% python3 -q
>>> import numpy as np
>>> from numpy import linalg as LA
>>> np.set_printoptions(precision=1, suppress=True, linewidth=120)
>>> m1 = np.loadtxt("x.csv", delimiter=",")
>>> m1.round(1) + 0
array([[ 1.4, -1.4,  0.5,  0.2,  1.8,  0.2, -0.7,  0.9, -0.1],
       [ 1.2, -1.6,  0.2, -0.7,  1.7, -0.1, -0.1,  1.2, -0.2],
       [ 0. , -1. , -0.4, -2.1,  0.5, -0.6,  1. ,  1.2, -0.4],
       [-1.5,  1.4, -0.5, -0.4, -1.8, -0.2,  0.8, -0.8,  0.1],
       [-1.2,  1.6, -0.2,  0.7, -1.7,  0.1,  0.2, -1.2,  0.2],
       [ 1.5, -1.3,  0.5,  0.5,  1.8,  0.3, -0.8,  0.7,  0. ],
       [-1.5,  1.1, -0.6, -1. , -1.6, -0.4,  1.1, -0.4, -0.1],
       [-1.3,  1.5, -0.4,  0.2, -1.8, -0.1,  0.4, -1. ,  0.2],
       [-1.5,  1.2, -0.6, -0.8, -1.7, -0.4,  1. , -0.6,  0. ],
       [-1.5,  1.3, -0.6, -0.7, -1.7, -0.3,  0.9, -0.6,  0. ],
       [ 1.4, -0.8,  0.7,  1.4,  1.4,  0.5, -1.2,  0.1,  0.1],
       [ 1. , -1.6,  0.1, -1. ,  1.6, -0.2,  0.1,  1.3, -0.3],
       [ 1.5, -1.3,  0.6,  0.6,  1.8,  0.3, -0.9,  0.7,  0. ],
       [-0.5, -0.5, -0.6, -2.2,  0. , -0.7,  1.3,  0.9, -0.4],
       [-0.9,  1.5,  0. ,  1.3, -1.5,  0.3, -0.2, -1.3,  0.3],
       [ 0.7, -1.5, -0.1, -1.5,  1.3, -0.4,  0.5,  1.3, -0.4],
       [ 0.6, -1.4, -0.1, -1.7,  1.2, -0.4,  0.6,  1.3, -0.4],
       [ 1.3, -1.5,  0.4, -0.2,  1.8,  0.1, -0.4,  1. , -0.2],
       [ 0.7,  0.3,  0.6,  2.2,  0.3,  0.7, -1.3, -0.8,  0.4],
       [-1.5,  1. , -0.7, -1.1, -1.6, -0.5,  1.1, -0.3, -0.1],
       [ 0.4, -1.3, -0.2, -1.8,  1.1, -0.5,  0.7,  1.3, -0.4],
       [-1.5,  1.3, -0.6, -0.6, -1.8, -0.3,  0.9, -0.6,  0. ],
       [ 1. , -1.6,  0.1, -1. ,  1.6, -0.2,  0.1,  1.3, -0.3],
       [-1.3,  1.6, -0.3,  0.4, -1.8,  0. ,  0.3, -1.1,  0.2],
       [ 0.9, -1.5,  0. , -1.3,  1.5, -0.3,  0.3,  1.3, -0.3],
       [-0.1,  1.1,  0.4,  2.1, -0.7,  0.6, -0.9, -1.2,  0.4],
       [-1.4,  0.7, -0.7, -1.5, -1.3, -0.6,  1.3, -0.1, -0.2],
       [-1.5,  1.2, -0.6, -0.8, -1.7, -0.4,  1. , -0.6,  0. ],
       [ 1.5, -1.4,  0.5,  0.3,  1.8,  0.2, -0.7,  0.8, -0.1],
       [ 0.9, -1.5,  0. , -1.2,  1.5, -0.3,  0.2,  1.3, -0.3],
       [-0.8, -0.2, -0.7, -2.2, -0.4, -0.7,  1.4,  0.7, -0.3]])
>>> # looks like rank 2
>>> rk = LA.matrix_rank(m1)
>>> rk
np.int64(2)
>>> N = LA.svd(m1)[2][rk:].T
>>> N.shape
(9, 7)
>>> np.allclose(m1 @ N, 0)
True
>>> [int(LA.matrix_rank(np.delete(m1, i, axis=0))) for i in range(31)]
[2, 2, 2, 2, 2, 2, 2, 2, 2, 2, 2, 2, 2, 2, 2, 2, 2, 2, 2, 2, 2, 2, 2, 2, 2, 2, 2, 2, 2, 2, 2]
>>> np.round(N @ N.T, 1) + 0
array([[ 0.8,  0.2, -0.1, -0.1, -0.3, -0.1,  0.2, -0.1,  0. ],
       [ 0.2,  0.7,  0. , -0.1,  0.3,  0. ,  0. ,  0.2,  0. ],
       [-0.1,  0. ,  0.9, -0.1, -0.1, -0.1,  0.1,  0. ,  0. ],
       [-0.1, -0.1, -0.1,  0.4,  0. , -0.2,  0.3,  0.2, -0.1],
       [-0.3,  0.3, -0.1,  0. ,  0.6,  0. ,  0.1, -0.2,  0. ],
       [-0.1,  0. , -0.1, -0.2,  0. ,  0.9,  0.1,  0.1,  0. ],
       [ 0.2,  0. ,  0.1,  0.3,  0.1,  0.1,  0.8, -0.1,  0. ],
       [-0.1,  0.2,  0. ,  0.2, -0.2,  0.1, -0.1,  0.8,  0.1],
       [ 0. ,  0. ,  0. , -0.1,  0. ,  0. ,  0. ,  0.1,  1. ]])
>>> W2 = m1[[4, 16]].astype(float)
>>> for _ in range(7):
...     z = LA.norm(m1[:, None] - W2, axis=-1).argmin(axis=1)
...     W2 = np.array([m1[z == j].mean(axis=0) for j in range(2)])
... 
>>> z
array([1, 1, 1, 0, 0, 1, 0, 0, 0, 0, 1, 1, 1, 1, 0, 1, 1, 1, 0, 0, 1, 0, 1, 0, 1, 0, 0, 0, 1, 1, 1])
>>> W2[1] - W2[0]
array([ 1.9, -2.5,  0.4, -0.8,  2.8, -0.1, -0.4,  1.8, -0.3])
>>> np.abs(W2[1] - W2[0]).argmax()
np.int64(4)
>>> U, sigma, vt = LA.svd(m1)
>>> V = vt[:(sigma > 1e-8).sum()]
>>> rng = np.random.default_rng(81)
>>> x = m1[0] + 3 * m1[21] + rng.integers(2) * np.eye(9)[7]
>>> x.round(1) + 0
array([-3. ,  2.4, -1.2, -1.7, -3.5, -0.8,  2. , -1.1,  0. ])
>>> np.allclose(V.T @ V @ x, x)
True
>>> LA.matrix_rank(np.vstack([m1, x]))
np.int64(2)
>>> np.round(V.T @ V, 1) + 0
array([[ 0.2, -0.2,  0.1,  0.1,  0.3,  0.1, -0.2,  0.1,  0. ],
       [-0.2,  0.3,  0. ,  0.1, -0.3,  0. ,  0. , -0.2,  0. ],
       [ 0.1,  0. ,  0.1,  0.1,  0.1,  0.1, -0.1,  0. ,  0. ],
       [ 0.1,  0.1,  0.1,  0.6,  0. ,  0.2, -0.3, -0.2,  0.1],
       [ 0.3, -0.3,  0.1,  0. ,  0.4,  0. , -0.1,  0.2,  0. ],
       [ 0.1,  0. ,  0.1,  0.2,  0. ,  0.1, -0.1, -0.1,  0. ],
       [-0.2,  0. , -0.1, -0.3, -0.1, -0.1,  0.2,  0.1,  0. ],
       [ 0.1, -0.2,  0. , -0.2,  0.2, -0.1,  0.1,  0.2, -0.1],
       [ 0. ,  0. ,  0. ,  0.1,  0. ,  0. ,  0. , -0.1,  0. ]])
>>> round(LA.norm(x - V.T @ V @ x), 1)
np.float64(0.0)
>>> [round(float(x), 1) for x in LA.svd(m1, compute_uv=False)[:3]]
[13.8, 9.4, 0.0]
>>> LA.matrix_rank(m1, rtol=0.1)
np.int64(2)
>>> U, sigma, vt = LA.svd(m1, full_matrices=False)
>>> U.shape, sigma.shape, vt.shape
((31, 9), (9,), (9, 9))
>>> np.allclose(U * sigma @ vt, m1)
True
>>> np.round(np.abs(vt[0]), 1) + 0
array([0.5, 0.5, 0.1, 0.1, 0.6, 0. , 0.1, 0.3, 0.1])
>>> np.abs(U[:, 0]).round(6).argmax()
np.int64(17)
>>> (sigma > 1e-8).sum()
np.int64(2)
>>> q, _ = LA.qr(np.array([[-1.0], [-1.1], [-1.1], [0.7], [-0.2], [1.4], [0.0]]))
>>> F = q @ q.T
>>> F.round(1) + 0
array([[ 0.2,  0.2,  0.2, -0.1,  0. , -0.2,  0. ],
       [ 0.2,  0.2,  0.2, -0.1,  0. , -0.3,  0. ],
       [ 0.2,  0.2,  0.2, -0.1,  0. , -0.3,  0. ],
       [-0.1, -0.1, -0.1,  0.1,  0. ,  0.2,  0. ],
       [ 0. ,  0. ,  0. ,  0. ,  0. ,  0. ,  0. ],
       [-0.2, -0.3, -0.3,  0.2,  0. ,  0.3,  0. ],
       [ 0. ,  0. ,  0. ,  0. ,  0. ,  0. ,  0. ]])
>>> LA.lstsq(F[:-1].T, F[-1])[2]
np.int32(1)
>>> np.abs(np.diag(LA.qr(F)[1])) > 1e-9
array([ True, False, False, False, False, False, False])
>>> np.unique(F.round(6), axis=0).shape
(6, 7)
>>> np.allclose(F[:-1].T @ LA.lstsq(F[:-1].T, F[-1])[0], F[-1])
True
>>> np.argsort(-LA.norm(F, axis=0).round(6), kind="stable")[:3]
array([5, 1, 2])
>>> [round(float(x), 1) for x in LA.svd(F, compute_uv=False)[:3]]
[1.0, 0.0, 0.0]
>>> LA.cond(F) > 100
np.True_
>>> C2 = F.T @ F
>>> C2.round(1) + 0
array([[ 0.2,  0.2,  0.2, -0.1,  0. , -0.2,  0. ],
       [ 0.2,  0.2,  0.2, -0.1,  0. , -0.3,  0. ],
       [ 0.2,  0.2,  0.2, -0.1,  0. , -0.3,  0. ],
       [-0.1, -0.1, -0.1,  0.1,  0. ,  0.2,  0. ],
       [ 0. ,  0. ,  0. ,  0. ,  0. ,  0. ,  0. ],
       [-0.2, -0.3, -0.3,  0.2,  0. ,  0.3,  0. ],
       [ 0. ,  0. ,  0. ,  0. ,  0. ,  0. ,  0. ]])
>>> np.round(np.trace(C2), 1), (F ** 2).sum()
(np.float64(1.0), np.float64(1.0))
>>> (F @ F.T).shape
(7, 7)
>>> np.round(LA.eigvalsh(C2)[::-1], 1) + 0
array([1., 0., 0., 0., 0., 0., 0.])
>>> LA.matrix_rank(C2)
np.int64(1)
>>> np.round(LA.svd(F, compute_uv=False) ** 2, 1) + 0
array([1., 0., 0., 0., 0., 0., 0.])
>>> z = rng.permutation(7)
>>> z
array([1, 5, 0, 6, 2, 3, 4])
>>> other = F[z][:, z]
>>> other.round(1) + 0
array([[ 0.2, -0.3,  0.2,  0. ,  0.2, -0.1,  0. ],
       [-0.3,  0.3, -0.2,  0. , -0.3,  0.2,  0. ],
       [ 0.2, -0.2,  0.2,  0. ,  0.2, -0.1,  0. ],
       [ 0. ,  0. ,  0. ,  0. ,  0. ,  0. ,  0. ],
       [ 0.2, -0.3,  0.2,  0. ,  0.2, -0.1,  0. ],
       [-0.1,  0.2, -0.1,  0. , -0.1,  0.1,  0. ],
       [ 0. ,  0. ,  0. ,  0. ,  0. ,  0. ,  0. ]])
>>> np.round(LA.det(other), 1), np.round(LA.det(F[z]), 1)
(np.float64(0.0), np.float64(0.0))
>>> np.round(np.diag(other), 1) + 0
array([0.2, 0.3, 0.2, 0. , 0.2, 0.1, 0. ])
>>> np.trace(other)
np.float64(1.0)
